>>> import numpy as np
>>> np.set_printoptions(suppress=True, linewidth=120)
>>> rd = lambda a: np.round(a, 2) + 0
>>> mat = np.arange(24).reshape(3, 8) + -1
>>> print(mat)
[[-1  0  1  2  3  4  5  6]
 [ 7  8  9 10 11 12 13 14]
 [15 16 17 18 19 20 21 22]]
>>> # rank 2
>>> u = np.array([2, -6, -2])
>>> print(np.cross(mat[0, :3], mat[1, :3]))
[-8 16 -8]
>>> print(np.correlate(mat[0], mat[1], "full"))
[-14 -13   2  30  70 121 182 252 238 217 190 158 122  83  42]
>>> print(np.convolve(mat[0], u))
[ -2   6   4  -2  -8 -14 -20 -26 -46 -12]
>>> print(np.array([np.convolve(row, u, "same") for row in mat]))
[[   6    4   -2   -8  -14  -20  -26  -46]
 [ -26  -44  -50  -56  -62  -68  -74 -110]
 [ -58  -92  -98 -104 -110 -116 -122 -174]]
>>> other = mat / np.sqrt((mat ** 2).mean(axis=1, keepdims=True))
>>> print(rd(np.linalg.norm(other, axis=1)))
[2.83 2.83 2.83]
>>> print(np.linalg.cond(mat) > 100)
True
>>> print([round(float(x), 2) for x in np.linalg.svd(mat, compute_uv=False)[:3]])
[61.33, 5.86, 0.0]
>>> other = np.array([[0, 0], [1, 1], [3, 2], [3, 2], [2, 3], [1, 1], [3, 1], [0, 0]])
>>> print(np.einsum("ij,ij->i", mat, mat))
[  92  924 2780]
>>> print(np.einsum("ik,kj->ji", mat, other))
[[ 34 138 242]
 [ 24 104 184]]
>>> print(np.einsum("ij->j", mat))
[21 24 27 30 33 36 39 42]
>>> feats = np.loadtxt("case16.csv", delimiter=",")
>>> print(feats)
[[ -0.4  -0.6   0.    1.8  -0.5   1.1  -0.5  -1. ]
 [  0.8   0.1   0.6  -0.4   0.2   0.3   0.2   0.7]
 [  0.1   1.5  -1.3   0.8  -0.1  -0.6  -1.1  -1.6]
 [ -0.6   0.9  -2.7  -1.3   0.3   1.7  -0.2  -0.9]
 [ -0.2   2.3   1.1   0.1  -1.   -0.5  -1.9   1.3]
 [  0.2   1.    1.1   0.7   1.6   0.9  -2.   -0.2]
 [  6.   20.  -36.    8.   14.   26.  -48.   26. ]
 [  0.2   0.4   1.1  -0.6   1.1  -2.6   0.2  -0.5]
 [  0.8   0.6   0.8   0.8   0.9  -0.4   1.   -0.7]
 [  1.1   1.2   0.6   0.6  -0.5   2.9  -1.    1.1]
 [ -1.8   0.7   0.5   0.6   0.5   1.6   0.1  -0.7]
 [  0.4   0.5  -0.8   0.3   0.2   1.2  -0.5  -0.2]
 [ -0.6   0.2   1.4  -0.1  -0.6  -1.2  -0.5   0.3]
 [  0.7   0.9   0.8   0.1   0.1  -2.4   0.4   0.6]
 [  1.3  -0.7  -1.1  -0.2   0.7   0.5   0.6   0.9]
 [  1.6  -0.3  -2.2   0.7   1.8  -1.6   1.2   0.3]
 [ -1.   -1.6   1.9  -0.8  -1.6   0.5   2.   -0.2]
 [  0.3  -1.3  -2.6  -1.5  -0.3   0.3   0.2  -0.9]
 [ -0.8  -2.4  -0.2  -0.7   1.8  -0.5  -0.2  -0.5]
 [ -1.1   0.    1.4   1.2  -1.7  -1.3  -0.2   0.6]
 [  0.9  -0.3   0.2   0.1   1.6   0.2   1.2  -0.4]
 [ -0.2  -0.2  -0.6   1.7  -0.1   0.2   1.7   1.5]
 [ -1.2  -0.3  -0.9   1.   -1.    0.    2.2  -0.3]
 [ -0.6   2.2  -1.3   0.5  -0.5   1.2  -0.7  -0.1]
 [  0.6  -0.6  -0.8  -0.1  -0.7   0.2  -0.9   0.4]
 [  0.5   0.9   1.3  -0.4  -1.5  -1.9  -1.    0.7]
 [  0.9   0.1  -0.1   0.   -0.9  -0.6  -0.5  -0.8]
 [ -0.6   0.    0.7   0.    1.5   0.5  -1.5  -1.6]
 [  0.7  -0.6   0.8   0.6   0.6   1.3   0.7   0.6]
 [  1.5   0.1  -2.7   1.   -0.7   0.7   1.7   0.4]
 [ -0.2   1.8   0.9   1.5   1.8   0.3  -1.1  -2.2]
 [  1.5  -0.2   0.3   0.5   0.2  -1.5  -0.1  -0.3]]
>>> # row 6 is much longer than the rest
>>> q, evecs = np.linalg.qr(feats[:, :2])[0], np.linalg.qr(feats[:, 2:])[0]
>>> sv = np.linalg.svd(q.T @ evecs, compute_uv=False)
>>> print(rd(sv))
[0.98 0.53]
>>> print(rd(np.linalg.norm(q @ q.T - evecs @ evecs.T, 2)))
1.0
>>> K = np.loadtxt("a.csv", delimiter=",")
>>> print(K)
[[ 6. -7. -3.  3.  3.  2. -6. -1.  3.  6.]
 [ 0. -8.  3.  3. -9. -9.  3. -9.  0.  6.]
 [ 0.  2.  1. -6.  8. -9.  9. -7.  9. -5.]
 [ 0. -8.  3.  3. -9. -9.  3. -9.  0.  6.]
 [-1.  9.  1. -7. -3. -8.  3. -4. -3. -8.]
 [-8. -4.  4. -1.  8.  5. -7.  2. -7.  0.]
 [ 6. -5. -9. -7. -5.  3.  0.  8. -8.  4.]
 [ 6. -7.  0.  1.  2.  1.  4. -8. -4. -8.]
 [ 0. -4. -1. -8.  6. -1.  0.  5.  7. -3.]
 [-3.  0.  8.  4. -1. -4. -2.  8. -6.  3.]
 [ 3. -7. -7.  1.  6. -2. -7.  1.  4. -5.]]
>>> rng = np.random.default_rng(34495)
>>> idx = rng.permutation(10)
>>> other = K[:, idx] * rng.choice([-1, 1], 10)
>>> print(other)
[[-6. -7.  3.  3. -3.  2.  6.  6. -1.  3.]
 [-0. -8. -9.  3.  3. -9.  6. -3. -9.  0.]
 [-0.  2.  8. -6.  1. -9. -5. -9. -7.  9.]
 [-0. -8. -9.  3.  3. -9.  6. -3. -9.  0.]
 [ 1.  9. -3. -7.  1. -8. -8. -3. -4. -3.]
 [ 8. -4.  8. -1.  4.  5.  0.  7.  2. -7.]
 [-6. -5. -5. -7. -9.  3.  4. -0.  8. -8.]
 [-6. -7.  2.  1.  0.  1. -8. -4. -8. -4.]
 [-0. -4.  6. -8. -1. -1. -3. -0.  5.  7.]
 [ 3.  0. -1.  4.  8. -4.  3.  2.  8. -6.]
 [-3. -7.  6.  1. -7. -2. -5.  7.  1.  4.]]
>>> U, _, VT = np.linalg.svd(K.T @ other)
>>> print(rd(U @ VT))
[[-1.  0.  0.  0.  0.  0.  0.  0.  0.  0.]
 [ 0.  1.  0.  0.  0.  0.  0.  0.  0.  0.]
 [ 0.  0.  0.  0.  1.  0.  0.  0.  0.  0.]
 [ 0.  0.  0.  1.  0.  0.  0.  0.  0.  0.]
 [ 0.  0.  1.  0.  0.  0.  0.  0.  0.  0.]
 [ 0.  0.  0.  0.  0.  1.  0.  0.  0.  0.]
 [ 0.  0.  0.  0.  0.  0.  0. -1.  0.  0.]
 [ 0.  0.  0.  0.  0.  0.  0.  0.  1.  0.]
 [ 0.  0.  0.  0.  0.  0.  0.  0.  0.  1.]
 [ 0.  0.  0.  0.  0.  0.  1.  0.  0.  0.]]
>>> print(idx)
[0 1 4 3 2 5 9 6 7 8]
>>> W0 = np.load("mat.npy")
>>> print(W0)
[[  7. -10.   2.   6.]
 [ 15. -17.   4.   5.]
 [  6.  -4.  -1.  -2.]
 [ 11. -10.   2.   2.]]
>>> other = np.linalg.inv(W0)
>>> print(rd(np.linalg.slogdet(W0)[0]))
-1.0
>>> print(rd(W0 @ other))
[[1. 0. 0. 0.]
 [0. 1. 0. 0.]
 [0. 0. 1. 0.]
 [0. 0. 0. 1.]]
>>> print(rd(np.linalg.det(W0) * other))
[[ -12.   72.   24. -120.]
 [  -9.   84.   48. -135.]
 [  78.  -48.   84.  -30.]
 [ -57.   72.   24.  -75.]]
>>> print(rd(np.linalg.inv(other)))
[[  7. -10.   2.   6.]
 [ 15. -17.   4.   5.]
 [  6.  -4.  -1.  -2.]
 [ 11. -10.   2.   2.]]
>>> print(rd(np.linalg.det(W0) * np.linalg.det(other)))
1.0
>>> ev, evecs = np.linalg.eig(W0)
>>> print(rd(np.sort(np.linalg.eigvals(W0.T))))
[-5. -4. -3.  3.]
>>> print(rd(W0 @ evecs[:, 0] - ev[0] * evecs[:, 0]))
[0. 0. 0. 0.]
>>> print(rd(np.sort(np.linalg.eigvals(W0 @ W0))))
[ 9.  9. 16. 25.]
>>> print(rd(ev))
[ 3. -3. -5. -4.]
>>> print(rd(np.abs(np.linalg.eigvals(W0)).max()))
5.0
>>> print(rd(np.sort(np.abs(np.linalg.eigvals(W0)))))
[3. 3. 4. 5.]
>>> print(np.trace(W0))
-9.0
>>> print(np.allclose(W0, W0.T))
False
>>> print((W0 + W0.T) / 2)
[[  7.    2.5   4.    8.5]
 [  2.5 -17.    0.   -2.5]
 [  4.    0.   -1.    0. ]
 [  8.5  -2.5   0.    2. ]]
>>> other = W0 / np.linalg.norm(W0, axis=1, keepdims=True)
>>> C2 = other @ other.T
>>> print(rd(np.degrees(np.arccos(np.clip(C2[0, 3], -1, 1)))))
21.92
>>> other = np.array([[5, 4, 0, 2, 2],
...     [-3, -2, 0, -1, 1],
...     [0, 3, 2, 4, -5],
...     [2, 5, -2, -5, 5],
...     [-5, 4, 1, -5, -4]])
>>> cent = np.array([[-3]])
>>> J = np.block([[other, np.array([[2], [-3], [-2], [1], [2]])], [np.zeros((1, 5)), cent]])
>>> print(J)
[[ 5.  4.  0.  2.  2.  2.]
 [-3. -2.  0. -1.  1. -3.]
 [ 0.  3.  2.  4. -5. -2.]
 [ 2.  5. -2. -5.  5.  1.]
 [-5.  4.  1. -5. -4.  2.]
 [ 0.  0.  0.  0.  0. -3.]]
>>> t = np.radians(15)
>>> R = np.eye(6)
>>> R[4, 4] = R[2, 2] = np.cos(t)
>>> R[4, 2], R[2, 4] = -np.sin(t), np.sin(t)
>>> print(rd(R))
[[ 1.    0.    0.    0.    0.    0.  ]
 [ 0.    1.    0.    0.    0.    0.  ]
 [ 0.    0.    0.97  0.    0.26  0.  ]
 [ 0.    0.    0.    1.    0.    0.  ]
 [ 0.    0.   -0.26  0.    0.97  0.  ]
 [ 0.    0.    0.    0.    0.    1.  ]]
>>> other = J @ R.T
>>> print(np.allclose(np.linalg.norm(J, axis=1), np.linalg.norm(other, axis=1)))
True
>>> print(np.allclose(J @ J.T, other @ other.T))
True
>>> print(rd(np.linalg.det(R)), rd(np.trace(R)))
1.0 5.93
>>> u = np.array([4, 2, 3, 0, 5, 4])
>>> other = J + np.outer(u, np.eye(6)[0])
>>> print(np.linalg.matrix_rank(other - J))
1
>>> print(other)
[[ 9.  4.  0.  2.  2.  2.]
 [-1. -2.  0. -1.  1. -3.]
 [ 3.  3.  2.  4. -5. -2.]
 [ 2.  5. -2. -5.  5.  1.]
 [ 0.  4.  1. -5. -4.  2.]
 [ 4.  0.  0.  0.  0. -3.]]
>>> print(np.linalg.matrix_rank(np.linalg.inv(other) - np.linalg.inv(J), tol=1e-8))
1
>>> T = np.stack([J, 3 * J, J[::-1]])
>>> print((T @ J.T).shape)
(3, 6, 6)
>>> print(np.linalg.matrix_rank(T.reshape(3, -1)))
2
>>> print(T.sum(axis=0))
[[ 20.  16.   0.   8.   8.   5.]
 [-17.  -4.   1.  -9.   0. -10.]
 [  2.  17.   6.  11. -15.  -7.]
 [  8.  23.  -6. -16.  15.   2.]
 [-23.  14.   4. -21. -15.   5.]
 [  5.   4.   0.   2.   2. -10.]]
>>> x = np.array([1, -1, 2, -4, -2, 5])
>>> h1 = np.maximum(J @ x, 0)
>>> print(rd(np.tanh(J @ x)))
[-0.76 -1.   -1.    1.    1.   -1.  ]
>>> print(J * (h1 > 1e-9)[:, None])
[[ 0.  0.  0.  0.  0.  0.]
 [-0. -0.  0. -0.  0. -0.]
 [ 0.  0.  0.  0. -0. -0.]
 [ 2.  5. -2. -5.  5.  1.]
 [-5.  4.  1. -5. -4.  2.]
 [ 0.  0.  0.  0.  0. -0.]]
>>> print(J.T @ h1)
[-139.  164.   15. -195.  -84.   70.]
>>> print(np.maximum(J @ (3 * x), 0))
[ 0.  0.  0. 24. 93.  0.]
>>> data = np.loadtxt("m.csv", delimiter=",")
>>> print(data)
[[ 2.09  5.97  1.49 -3.59  3.61  2.71 -2.08 -3.29 -4.53  3.85]
 [ 1.37  3.99  1.03 -2.43  2.41  1.82 -1.38 -2.2  -2.99  2.65]
 [ 2.14  5.95  1.52 -3.6   3.6   2.7  -2.09 -3.31 -4.52  3.88]
 [ 2.11  5.98  1.49 -3.61  3.6   2.67 -2.07 -3.29 -4.52  3.92]
 [ 0.69  2.03  0.52 -1.21  1.18  0.85 -0.69 -1.12 -1.49  1.29]
 [ 0.69  1.99  0.5  -1.17  1.2   0.93 -0.73 -1.07 -1.49  1.29]
 [-0.01  0.02 -0.01  0.02 -0.03  0.01  0.02 -0.01  0.03  0.01]
 [ 0.01 -0.02 -0.03 -0.01  0.04 -0.01  0.02  0.    0.01 -0.01]
 [ 0.72  1.99  0.51 -1.21  1.22  0.89 -0.7  -1.1  -1.49  1.33]
 [ 1.41  4.01  1.   -2.45  2.42  1.81 -1.4  -2.2  -2.99  2.6 ]
 [ 0.74  1.98  0.51 -1.22  1.23  0.88 -0.69 -1.1  -1.48  1.3 ]]
>>> print(rd(np.linalg.norm(data, 2) / np.linalg.norm(data)))
1.0
>>> print(np.linalg.matrix_rank(data, rtol=0.1))
1
>>> def softmax(z):
...     e = np.exp(z - z.max(axis=-1, keepdims=True))
...     return e / e.sum(axis=-1, keepdims=True)
... 
>>> print(rd(softmax(data[7])))
[0.1 0.1 0.1 0.1 0.1 0.1 0.1 0.1 0.1 0.1]
>>> print(rd(softmax(data).sum(axis=1)))
[1. 1. 1. 1. 1. 1. 1. 1. 1. 1. 1.]
>>> scores = data @ data.T / np.sqrt(10)
>>> print(rd(softmax(scores + np.triu(np.full(scores.shape, -np.inf), 1))))
[[1.   0.   0.   0.   0.   0.   0.   0.   0.   0.   0.  ]
 [1.   0.   0.   0.   0.   0.   0.   0.   0.   0.   0.  ]
 [0.49 0.   0.51 0.   0.   0.   0.   0.   0.   0.   0.  ]
 [0.32 0.   0.34 0.34 0.   0.   0.   0.   0.   0.   0.  ]
 [0.33 0.   0.33 0.34 0.   0.   0.   0.   0.   0.   0.  ]
 [0.33 0.   0.33 0.34 0.   0.   0.   0.   0.   0.   0.  ]
 [0.14 0.14 0.14 0.14 0.15 0.15 0.15 0.   0.   0.   0.  ]
 [0.12 0.12 0.12 0.12 0.13 0.13 0.13 0.13 0.   0.   0.  ]
 [0.33 0.   0.33 0.34 0.   0.   0.   0.   0.   0.   0.  ]
 [0.32 0.   0.34 0.34 0.   0.   0.   0.   0.   0.   0.  ]
 [0.33 0.   0.33 0.33 0.   0.   0.   0.   0.   0.   0.  ]]
>>> print(rd(softmax(scores)))
[[0.32 0.   0.34 0.34 0.   0.   0.   0.   0.   0.   0.  ]
 [0.32 0.   0.34 0.34 0.   0.   0.   0.   0.   0.   0.  ]
 [0.32 0.   0.34 0.34 0.   0.   0.   0.   0.   0.   0.  ]
 [0.32 0.   0.34 0.34 0.   0.   0.   0.   0.   0.   0.  ]
 [0.33 0.   0.33 0.33 0.   0.   0.   0.   0.   0.   0.  ]
 [0.33 0.   0.33 0.33 0.   0.   0.   0.   0.   0.   0.  ]
 [0.09 0.09 0.09 0.09 0.09 0.09 0.09 0.09 0.09 0.09 0.09]
 [0.09 0.09 0.09 0.09 0.09 0.09 0.09 0.09 0.09 0.09 0.09]
 [0.33 0.   0.33 0.33 0.   0.   0.   0.   0.   0.   0.  ]
 [0.32 0.   0.34 0.34 0.   0.   0.   0.   0.   0.   0.  ]
 [0.33 0.   0.33 0.33 0.   0.   0.   0.   0.   0.   0.  ]]
>>> print(softmax(scores).round(6).argmax(axis=1))
[3 3 3 3 3 3 6 7 3 3 3]
>>> print(rd(softmax(scores)[7] @ data))
[ 1.08  3.05  0.77 -1.84  1.84  1.37 -1.06 -1.68 -2.29  1.99]
